$ python3 -q
>>> import numpy as np
>>> import numpy.linalg as la
>>> np.set_printoptions(suppress=True, linewidth=120)
>>> mat = np.loadtxt("w.csv", delimiter=",")
>>> mat.round(1) + 0
array([[ 1. ,  0.8,  0.9, -0.5,  0.2, -0.8,  0.8, -0.3],
       [-0.7,  0.9, -0.9, -0.1, -0.2,  0.2,  1.3,  0.5],
       [ 0.1,  1.2,  0.1, -0.9, -0.4,  0.6, -1.1,  0.4],
       [ 0.3,  1. , -0.4,  1.5,  0. , -0.6, -0.5, -0.2],
       [-0.6,  0.4,  1. ,  0.5,  1.3,  0.8,  0.1,  0.2],
       [ 1.2, -0.2,  0. ,  0.6, -0.4,  1.2,  0.4,  0.5],
       [ 0.1, -0.3,  0.2,  0.1,  0.2, -0.8, -0.2,  1.8],
       [-0.8,  0. ,  1.1,  0.5, -1.4, -0.1,  0.2,  0.1]])
>>> Q, Rm = la.qr(mat)
>>> np.allclose(Rm.T @ Rm, mat.T @ mat)
True
>>> Rm.round(1) + 0
array([[-2.,  0.,  0.,  0.,  0.,  0.,  0.,  0.],
       [ 0., -2.,  0.,  0.,  0.,  0.,  0.,  0.],
       [ 0.,  0., -2.,  0.,  0.,  0.,  0.,  0.],
       [ 0.,  0.,  0., -2.,  0.,  0.,  0.,  0.],
       [ 0.,  0.,  0.,  0., -2.,  0.,  0.,  0.],
       [ 0.,  0.,  0.,  0.,  0., -2.,  0.,  0.],
       [ 0.,  0.,  0.,  0.,  0.,  0., -2.,  0.],
       [ 0.,  0.,  0.,  0.,  0.,  0.,  0., -2.]])
>>> np.round(Q @ Rm, 1) + 0
array([[ 1. ,  0.8,  0.9, -0.5,  0.2, -0.8,  0.8, -0.3],
       [-0.7,  0.9, -0.9, -0.1, -0.2,  0.2,  1.3,  0.5],
       [ 0.1,  1.2,  0.1, -0.9, -0.4,  0.6, -1.1,  0.4],
       [ 0.3,  1. , -0.4,  1.5,  0. , -0.6, -0.5, -0.2],
       [-0.6,  0.4,  1. ,  0.5,  1.3,  0.8,  0.1,  0.2],
       [ 1.2, -0.2,  0. ,  0.6, -0.4,  1.2,  0.4,  0.5],
       [ 0.1, -0.3,  0.2,  0.1,  0.2, -0.8, -0.2,  1.8],
       [-0.8,  0. ,  1.1,  0.5, -1.4, -0.1,  0.2,  0.1]])
>>> Q.round(1) + 0
array([[-0.5, -0.4, -0.4,  0.3, -0.1,  0.4, -0.4,  0.1],
       [ 0.3, -0.4,  0.5,  0.1,  0.1, -0.1, -0.6, -0.2],
       [ 0. , -0.6,  0. ,  0.4,  0.2, -0.3,  0.5, -0.2],
       [-0.2, -0.5,  0.2, -0.7,  0. ,  0.3,  0.3,  0.1],
       [ 0.3, -0.2, -0.5, -0.2, -0.6, -0.4,  0. , -0.1],
       [-0.6,  0.1,  0. , -0.3,  0.2, -0.6, -0.2, -0.3],
       [ 0. ,  0.2, -0.1,  0. , -0.1,  0.4,  0.1, -0.9],
       [ 0.4,  0. , -0.5, -0.2,  0.7,  0. , -0.1,  0. ]])
>>> np.round(Q.T @ Q, 1) + 0
array([[1., 0., 0., 0., 0., 0., 0., 0.],
       [0., 1., 0., 0., 0., 0., 0., 0.],
       [0., 0., 1., 0., 0., 0., 0., 0.],
       [0., 0., 0., 1., 0., 0., 0., 0.],
       [0., 0., 0., 0., 1., 0., 0., 0.],
       [0., 0., 0., 0., 0., 1., 0., 0.],
       [0., 0., 0., 0., 0., 0., 1., 0.],
       [0., 0., 0., 0., 0., 0., 0., 1.]])
>>> M = np.loadtxt("a.csv", delimiter=",")
>>> M
array([[  0.8,  40.5, -19.9,  38.5,  -1. , -39.6],
       [  0.4,  40.9, -19.4,  40.1,   0. , -40.5],
       [ -0.1,  39.1, -19.5,  40.5,   1.1, -41.2],
       [ -0.2,  41.6, -21.2,  39.5,   0.3, -40. ],
       [ -0.1,  39.8, -20.6,  38.5,  -1.1, -39.6],
       [ -0.2,  40.4, -17.9,  39.9,   1.1, -37.9],
       [  0.3,  40.8, -18.1,  39.5,  -0.7, -39.7],
       [ -0.9,  38.8, -20.2,  40. ,   0.1, -40.2],
       [  1.6,  42. , -20.1,  41.1,   0.8, -42.8],
       [ -1.8,  40.2, -19.4,  40.2,   0.8, -39.1],
       [  1.9,  40.8, -19.2,  40.7,   1.3, -38.4],
       [  2.2,  39.6, -21. ,  40.7,   0.9, -38.5]])
>>> proj = M @ la.solve(M.T @ M, M.T)
>>> np.round(np.diag(proj), 1)
array([0.4, 0.1, 0.5, 0.7, 0.4, 0.5, 0.6, 0.5, 0.7, 0.5, 0.4, 0.7])
>>> np.round(proj @ M[:, 2], 1)
array([-19.9, -19.4, -19.5, -21.2, -20.6, -17.9, -18.1, -20.2, -20.1, -19.4, -19.2, -21. ])
>>> proj.round(1) + 0
array([[ 0.4,  0.1, -0.1,  0.1,  0.3, -0.1,  0.2,  0. ,  0.1, -0.1,  0. ,  0. ],
       [ 0.1,  0.1,  0.1,  0. ,  0.1,  0.1,  0.2,  0.1,  0.1,  0. ,  0.1,  0. ],
       [-0.1,  0.1,  0.5, -0.1, -0.1,  0. ,  0. ,  0.3,  0.3,  0.1,  0. ,  0. ],
       [ 0.1,  0. , -0.1,  0.7,  0.2,  0. , -0.2, -0.1,  0.2,  0.2,  0. ,  0. ],
       [ 0.3,  0.1, -0.1,  0.2,  0.4, -0.1,  0.1,  0.2, -0.1,  0. , -0.1,  0.1],
       [-0.1,  0.1,  0. ,  0. , -0.1,  0.5,  0.2, -0.1,  0. ,  0.3,  0.3, -0.1],
       [ 0.2,  0.2,  0. , -0.2,  0.1,  0.2,  0.6,  0. ,  0. ,  0. ,  0.1, -0.1],
       [ 0. ,  0.1,  0.3, -0.1,  0.2, -0.1,  0. ,  0.5, -0.1,  0.2, -0.1,  0.1],
       [ 0.1,  0.1,  0.3,  0.2, -0.1,  0. ,  0. , -0.1,  0.7, -0.2,  0.1, -0.1],
       [-0.1,  0. ,  0.1,  0.2,  0. ,  0.3,  0. ,  0.2, -0.2,  0.5,  0. , -0.1],
       [ 0. ,  0.1,  0. ,  0. , -0.1,  0.3,  0.1, -0.1,  0.1,  0. ,  0.4,  0.4],
       [ 0. ,  0. ,  0. ,  0. ,  0.1, -0.1, -0.1,  0.1, -0.1, -0.1,  0.4,  0.7]])
>>> round(float(np.trace(proj)), 1)
6.0
>>> np.allclose(proj @ proj, proj)
True
>>> rng = np.random.default_rng(84025)
>>> labels = rng.permutation(12)
>>> labels
array([ 7,  6, 10,  1,  8, 11,  3,  2,  4,  0,  9,  5])
>>> out = proj[labels][:, labels]
>>> out.round(1) + 0
array([[ 0.5,  0. , -0.1,  0.1, -0.1,  0.1, -0.1,  0.3,  0.2,  0. ,  0.2, -0.1],
       [ 0. ,  0.6,  0.1,  0.2,  0. , -0.1, -0.2,  0. ,  0.1,  0.2,  0. ,  0.2],
       [-0.1,  0.1,  0.4,  0.1,  0.1,  0.4,  0. ,  0. , -0.1,  0. ,  0. ,  0.3],
       [ 0.1,  0.2,  0.1,  0.1,  0.1,  0. ,  0. ,  0.1,  0.1,  0.1,  0. ,  0.1],
       [-0.1,  0. ,  0.1,  0.1,  0.7, -0.1,  0.2,  0.3, -0.1,  0.1, -0.2,  0. ],
       [ 0.1, -0.1,  0.4,  0. , -0.1,  0.7,  0. ,  0. ,  0.1,  0. , -0.1, -0.1],
       [-0.1, -0.2,  0. ,  0. ,  0.2,  0. ,  0.7, -0.1,  0.2,  0.1,  0.2,  0. ],
       [ 0.3,  0. ,  0. ,  0.1,  0.3,  0. , -0.1,  0.5, -0.1, -0.1,  0.1,  0. ],
       [ 0.2,  0.1, -0.1,  0.1, -0.1,  0.1,  0.2, -0.1,  0.4,  0.3,  0. , -0.1],
       [ 0. ,  0.2,  0. ,  0.1,  0.1,  0. ,  0.1, -0.1,  0.3,  0.4, -0.1, -0.1],
       [ 0.2,  0. ,  0. ,  0. , -0.2, -0.1,  0.2,  0.1,  0. , -0.1,  0.5,  0.3],
       [-0.1,  0.2,  0.3,  0.1,  0. , -0.1,  0. ,  0. , -0.1, -0.1,  0.3,  0.5]])
>>> np.round(np.trace(out), 1)
np.float64(6.0)
>>> np.round(np.sort(np.abs(la.eigvals(out))), 1) + 0
array([0., 0., 0., 0., 0., 0., 1., 1., 1., 1., 1., 1.])
>>> E = np.load("case8.npy")
>>> E
array([[ 0, -2,  0,  0],
       [ 0,  3,  0,  0],
       [ 0,  0,  0, -2],
       [ 0,  0,  0,  3]])
>>> # column 2 repeats column 0
>>> round(float(la.norm(E, 2) / la.norm(E)), 1)
0.7
>>> np.round(E @ la.pinv(E) @ E, 1)
array([[ 0., -2.,  0.,  0.],
       [ 0.,  3.,  0.,  0.],
       [ 0.,  0.,  0., -2.],
       [ 0.,  0.,  0.,  3.]])
>>> np.allclose(E[:-1].T @ la.lstsq(E[:-1].T, E[-1])[0], E[-1])
True
>>> np.round(la.norm(E) ** 2 / la.norm(E, 2) ** 2, 1)
np.float64(2.0)
>>> print(round(la.norm(E, "nuc"), 1))
7.2
>>> np.round(la.norm(E, axis=0), 1)
array([0. , 3.6, 0. , 3.6])
>>> round(la.norm(E[3] - E[1]), 1)
np.float64(4.2)
>>> round(float(la.norm(E, 2)), 1)
3.6
>>> feats = np.triu(rng.random((7, 7)) < 0.4, 1).astype(int)
>>> feats = feats + feats.T
>>> feats
array([[0, 0, 1, 0, 0, 0, 0],
       [0, 0, 0, 1, 0, 1, 1],
       [1, 0, 0, 0, 1, 0, 0],
       [0, 1, 0, 0, 1, 1, 1],
       [0, 0, 1, 1, 0, 1, 0],
       [0, 1, 0, 1, 1, 0, 0],
       [0, 1, 0, 1, 0, 0, 0]])
>>> # symmetric, so the eigenvalues are real
>>> ev, vecs = la.eigh(feats)
>>> np.round(la.eigvalsh(feats + -3 * np.eye(7)), 1) + 0
array([-4.9, -4.5, -4. , -3.4, -2.6, -1.6,  0. ])
>>> np.abs(vecs[:, -1]).round(6).argmax()
np.int64(3)
>>> np.round(np.abs(vecs[:, -1]), 1) + 0
array([0. , 0.4, 0.1, 0.5, 0.4, 0.5, 0.3])
>>> np.round(la.eigvalsh(feats @ feats), 1)
array([0.1, 0.2, 1. , 1.9, 2.4, 3.5, 8.9])
>>> np.round(vecs @ np.diag(ev) @ vecs.T, 1) + 0
array([[0., 0., 1., 0., 0., 0., 0.],
       [0., 0., 0., 1., 0., 1., 1.],
       [1., 0., 0., 0., 1., 0., 0.],
       [0., 1., 0., 0., 1., 1., 1.],
       [0., 0., 1., 1., 0., 1., 0.],
       [0., 1., 0., 1., 1., 0., 0.],
       [0., 1., 0., 1., 0., 0., 0.]])
>>> round(float(ev.sum()), 1), np.trace(feats)
(-0.0, np.int64(0))
>>> print(np.unique(ev.round(6) + 0, return_counts=True)[1])
[1 1 1 1 1 1 1]
>>> print(np.round(vecs.T @ feats @ vecs, 1) + 0)
[[-1.9  0.   0.   0.   0.   0.   0. ]
 [ 0.  -1.5  0.   0.   0.   0.   0. ]
 [ 0.   0.  -1.   0.   0.   0.   0. ]
 [ 0.   0.   0.  -0.4  0.   0.   0. ]
 [ 0.   0.   0.   0.   0.4  0.   0. ]
 [ 0.   0.   0.   0.   0.   1.4  0. ]
 [ 0.   0.   0.   0.   0.   0.   3. ]]
>>> W0 = np.load("m.npy")
>>> W0
array([[ -2,   0,  10,  -3],
       [  0, -12, -15,  -6],
       [ 10, -15,  16,   0],
       [ -3,  -6,   0,   0]])
>>> # symmetric, so the eigenvalues are real
>>> out = feats + rng.integers(-2, 3, (7, 5)) @ rng.integers(-2, 3, (5, 7))
>>> print(out)
[[ 12   0   1   4  -2  -8   0]
 [  6  -3  -2   3  -1  -5  -6]
 [  8  -2   2   2   4  -7  -1]
 [ -4   1  -6  -1  -2  -1   8]
 [  0  -3  -5   1  -2  -5  -1]
 [-11   2   0  -8   4   1   2]
 [  4   7  -6   0 -12   0   3]]
>>> print(out - feats)
[[ 12   0   0   4  -2  -8   0]
 [  6  -3  -2   2  -1  -6  -7]
 [  7  -2   2   2   3  -7  -1]
 [ -4   0  -6  -1  -3  -2   7]
 [  0  -3  -6   0  -2  -6  -1]
 [-11   1   0  -9   3   1   2]
 [  4   6  -6  -1 -12   0   3]]
>>> np.abs(out - feats).sum(axis=1)
array([26, 27, 24, 23, 18, 27, 32])
>>> np.round(la.svd(out - feats, compute_uv=False), 1) + 0
array([24.6, 17.6, 11.6,  7.8,  6.1,  0. ,  0. ])
>>> print(la.matrix_rank(out - feats, tol=1e-8))
5
